>>> import numpy as np
>>> np.set_printoptions(precision=4, suppress=True, linewidth=120, floatmode="fixed")
>>> E = np.load("sample0.npy")
>>> E
array([[ 0.0000, -8.8932, -1.9322, -3.8645],
       [ 0.0000, -4.1610, -1.5465, -3.0931],
       [ 0.0000, -3.9128, -1.5189, -3.0377],
       [ 0.0000, -2.6649, -1.3560, -2.7119],
       [ 0.0000, -1.2387, -1.0723, -2.1447],
       [ 0.0000, -0.3770, -0.6732, -1.3464],
       [ 0.0000, -0.1388, -0.2065, -0.4131],
       [ 0.0000,  0.7828,  0.3812,  0.7625],
       [ 0.0000,  0.9272,  0.4217,  0.8433],
       [ 0.0000,  1.1896,  0.4864,  0.9727],
       [ 0.0000,  1.4782,  0.5481,  1.0962],
       [ 0.0000,  2.0094,  0.6443,  1.2886],
       [ 0.0000,  2.1855,  0.6725,  1.3451],
       [ 0.0000,  2.5027,  0.7199,  1.4398],
       [ 0.0000,  9.1149,  1.3025,  2.6050],
       [ 0.0000, 14.7433,  1.5926,  3.1851]])
>>> rng = np.random.default_rng(61)
>>> M2 = E + rng.integers(-2, 3, (16, 2)) @ rng.integers(-2, 3, (2, 4))
>>> M2
array([[-2.0000, -6.8932, -2.9322, -1.8645],
       [ 1.0000, -8.1610, -2.5465, -3.0931],
       [ 2.0000, -5.9128, -0.5189, -5.0377],
       [ 1.0000, -6.6649, -2.3560, -2.7119],
       [ 2.0000,  2.7613,  2.9277, -6.1447],
       [ 2.0000, -8.3770, -2.6732, -1.3464],
       [ 3.0000, -6.1388, -0.2065, -2.4131],
       [ 5.0000, -1.2172,  4.3812, -5.2375],
       [-6.0000,  0.9272, -5.5783,  8.8433],
       [ 4.0000,  3.1896,  5.4864, -5.0273],
       [ 1.0000, -2.5218, -0.4519,  1.0962],
       [ 2.0000,  0.0094,  1.6443, -0.7114],
       [-1.0000,  0.1855, -1.3275,  3.3451],
       [ 4.0000,  4.5027,  5.7199, -4.5602],
       [-4.0000,  7.1149, -3.6975,  8.6050],
       [-1.0000, 12.7433, -0.4074,  5.1851]])
>>> print(np.linalg.matrix_rank(M2 - E, tol=1e-8))
2
>>> np.abs(M2 - E).sum(axis=1)
array([ 7.0000,  6.0000,  7.0000,  6.0000, 14.0000, 12.0000, 11.0000, 17.0000, 20.0000, 17.0000,  6.0000,  7.0000,
        7.0000, 17.0000, 17.0000,  7.0000])
>>> np.round(np.linalg.svd(M2 - E, compute_uv=False), 4) + 0
array([23.0541, 14.8495,  0.0000,  0.0000])
>>> M2 - E
array([[-2.0000,  2.0000, -1.0000,  2.0000],
       [ 1.0000, -4.0000, -1.0000,  0.0000],
       [ 2.0000, -2.0000,  1.0000, -2.0000],
       [ 1.0000, -4.0000, -1.0000,  0.0000],
       [ 2.0000,  4.0000,  4.0000, -4.0000],
       [ 2.0000, -8.0000, -2.0000,  0.0000],
       [ 3.0000, -6.0000,  0.0000, -2.0000],
       [ 5.0000, -2.0000,  4.0000, -6.0000],
       [-6.0000,  0.0000, -6.0000,  8.0000],
       [ 4.0000,  2.0000,  5.0000, -6.0000],
       [ 1.0000, -4.0000, -1.0000,  0.0000],
       [ 2.0000, -2.0000,  1.0000, -2.0000],
       [-1.0000, -2.0000, -2.0000,  2.0000],
       [ 4.0000,  2.0000,  5.0000, -6.0000],
       [-4.0000, -2.0000, -5.0000,  6.0000],
       [-1.0000, -2.0000, -2.0000,  2.0000]])
>>> rank = np.linalg.matrix_rank(E)
>>> rank
np.int64(2)
>>> ns = np.linalg.svd(E)[2][rank:].T
>>> [int(np.linalg.matrix_rank(E[:i])) for i in range(1, len(E) + 1)]
[1, 2, 2, 2, 2, 2, 2, 2, 2, 2, 2, 2, 2, 2, 2, 2]
>>> [int(np.linalg.matrix_rank(np.delete(E, i, axis=0))) for i in range(16)]
[2, 2, 2, 2, 2, 2, 2, 2, 2, 2, 2, 2, 2, 2, 2, 2]
>>> print([int(np.linalg.matrix_rank(E[:, :j + 1])) for j in range(4)])
[0, 1, 2, 2]
>>> U, sig, Vh = np.linalg.svd(E)
>>> np.argmax(sig[:-1] / (sig[1:] + 1e-6)) + 1
np.int64(2)
>>> sig.round(4) + 0
array([22.6139,  4.6576,  0.0000,  0.0000])
>>> M2 = U[:, :2] @ np.diag(sig[:2]) @ Vh[:2]
>>> np.round(np.linalg.norm(E - M2, 2), 4), round(float(sig[2]), 4)
(np.float64(0.0), 0.0)
>>> np.round(np.abs(E - M2).max(), 4)
np.float64(0.0)
>>> M2
array([[ 0.0000, -8.8932, -1.9322, -3.8645],
       [ 0.0000, -4.1610, -1.5465, -3.0931],
       [ 0.0000, -3.9128, -1.5189, -3.0377],
       [ 0.0000, -2.6649, -1.3560, -2.7119],
       [ 0.0000, -1.2387, -1.0723, -2.1447],
       [ 0.0000, -0.3770, -0.6732, -1.3464],
       [ 0.0000, -0.1388, -0.2065, -0.4131],
       [ 0.0000,  0.7828,  0.3812,  0.7625],
       [ 0.0000,  0.9272,  0.4217,  0.8433],
       [ 0.0000,  1.1896,  0.4864,  0.9727],
       [ 0.0000,  1.4782,  0.5481,  1.0962],
       [ 0.0000,  2.0094,  0.6443,  1.2886],
       [ 0.0000,  2.1855,  0.6725,  1.3451],
       [ 0.0000,  2.5027,  0.7199,  1.4398],
       [ 0.0000,  9.1149,  1.3025,  2.6050],
       [ 0.0000, 14.7433,  1.5926,  3.1851]])
>>> np.linalg.matrix_rank(E, rtol=0.1)
np.int64(2)
>>> K = np.load("x.npy")
>>> K
array([[-0.1280,  0.3925,  0.1433, -0.0663,  0.7986, -0.3073,  0.2691],
       [ 0.0640, -0.2249,  0.2502, -0.6621,  0.2622,  0.0974, -0.6051],
       [-0.4799, -0.3196, -0.7273, -0.2585,  0.1855,  0.1218,  0.1501],
       [-0.4799,  0.2250,  0.4094, -0.1442, -0.1004,  0.6739,  0.2577],
       [-0.3519, -0.1962,  0.3067, -0.3614, -0.3815, -0.6177,  0.2932],
       [ 0.1600,  0.7276, -0.3545, -0.4663, -0.3140, -0.0474, -0.0335],
       [ 0.6079, -0.2735,  0.0237, -0.3487,  0.0695,  0.2081,  0.6208]])
>>> labels = rng.permutation(7)
>>> M2 = K[:, labels] * rng.choice([-1, 1], 7)
>>> M2
array([[-0.3073, -0.3925, -0.1280, -0.1433,  0.7986, -0.2691,  0.0663],
       [ 0.0974,  0.2249,  0.0640, -0.2502,  0.2622,  0.6051,  0.6621],
       [ 0.1218,  0.3196, -0.4799,  0.7273,  0.1855, -0.1501,  0.2585],
       [ 0.6739, -0.2250, -0.4799, -0.4094, -0.1004, -0.2577,  0.1442],
       [-0.6177,  0.1962, -0.3519, -0.3067, -0.3815, -0.2932,  0.3614],
       [-0.0474, -0.7276,  0.1600,  0.3545, -0.3140,  0.0335,  0.4663],
       [ 0.2081,  0.2735,  0.6079, -0.0237,  0.0695, -0.6208,  0.3487]])
>>> U, _, Vh = np.linalg.svd(K.T @ M2)
>>> print(np.round(np.linalg.lstsq(K, M2)[0], 4) + 0)
[[ 0.0000  0.0000  1.0000  0.0000  0.0000  0.0000  0.0000]
 [ 0.0000 -1.0000  0.0000  0.0000  0.0000  0.0000  0.0000]
 [ 0.0000  0.0000  0.0000 -1.0000  0.0000  0.0000  0.0000]
 [ 0.0000  0.0000  0.0000  0.0000  0.0000  0.0000 -1.0000]
 [ 0.0000  0.0000  0.0000  0.0000  1.0000  0.0000  0.0000]
 [ 1.0000  0.0000  0.0000  0.0000  0.0000  0.0000  0.0000]
 [ 0.0000  0.0000  0.0000  0.0000  0.0000 -1.0000  0.0000]]
>>> labels
array([5, 1, 0, 2, 4, 6, 3])
